$ python -q
>>> import numpy as np
>>> import numpy.linalg as la
>>> np.set_printoptions(precision=2, suppress=True, linewidth=160)
>>> X = np.load("m.npy")
>>> print(X)
[[ 0  2 -2]
 [-2  0  1]
 [ 2 -1  0]]
>>> # antisymmetric, zero diagonal
>>> print(np.round(la.eigvals(X), 2) + 0)
[0.+3.j 0.-3.j 0.+0.j]
>>> print(np.kron(np.eye(2, dtype=int), X))
[[ 0  2 -2  0  0  0]
 [-2  0  1  0  0  0]
 [ 2 -1  0  0  0  0]
 [ 0  0  0  0  2 -2]
 [ 0  0  0 -2  0  1]
 [ 0  0  0  2 -1  0]]
>>> print(round(float(la.det(X.T)), 2))
0.0
>>> print(round(la.det(X[::-1]), 2))
0.0
>>> print(round(la.det(2 * X), 2), round(float(la.det(X)), 2))
0.0 0.0
>>> print(np.einsum("ij,ji->", X, X))
-18
>>> print(np.einsum("ii->", X))
0
>>> T = np.stack([X, 5 * X, X[::-1]])
>>> print(T.shape)
(3, 3, 3)
>>> print((T @ X.T).shape)
(3, 3, 3)
>>> print(np.einsum("bij,cij->bc", T, T))
[[ 18  90   1]
 [ 90 450   5]
 [  1   5  18]]
>>> print(T.sum(axis=0))
[[  2  11 -12]
 [-14   0   7]
 [ 12  -4  -2]]
>>> print(la.det(T))
[0. 0. 0.]
>>> K = np.array([[-0.4, 0.8, 1.2, -0.9, 0.1, 0.0, -0.1],
...     [-0.7, 0.2, 0.4, -1.4, 0.8, -1.3, 0.5],
...     [-1.0, -1.4, -0.3, 0.1, 1.9, -1.3, -1.5],
...     [0.0, -0.9, 0.3, -0.1, -0.4, 1.0, 1.7],
...     [0.4, 2.0, -0.1, -0.5, 0.4, 1.5, -0.4],
...     [1.2, 1.4, 0.2, 0.7, 1.5, -1.0, 0.4]])
>>> rng = np.random.default_rng(593)
>>> K[4] = K[0] + 0.05 * rng.normal(size=7)
>>> print(K)
[[-0.4   0.8   1.2  -0.9   0.1   0.   -0.1 ]
 [-0.7   0.2   0.4  -1.4   0.8  -1.3   0.5 ]
 [-1.   -1.4  -0.3   0.1   1.9  -1.3  -1.5 ]
 [ 0.   -0.9   0.3  -0.1  -0.4   1.    1.7 ]
 [-0.38  0.87  1.25 -0.81  0.25  0.02 -0.11]
 [ 1.2   1.4   0.2   0.7   1.5  -1.    0.4 ]]
>>> T = np.stack([K, 2 * K, K[::-1]])
>>> print(la.matrix_rank(T))
[6 6 6]
>>> print(la.norm(T, axis=(1, 2)))
[ 5.87 11.73  5.87]
>>> print(la.matrix_rank(T.reshape(3, -1)))
2
>>> print((T @ K.T).shape)
(3, 6, 6)
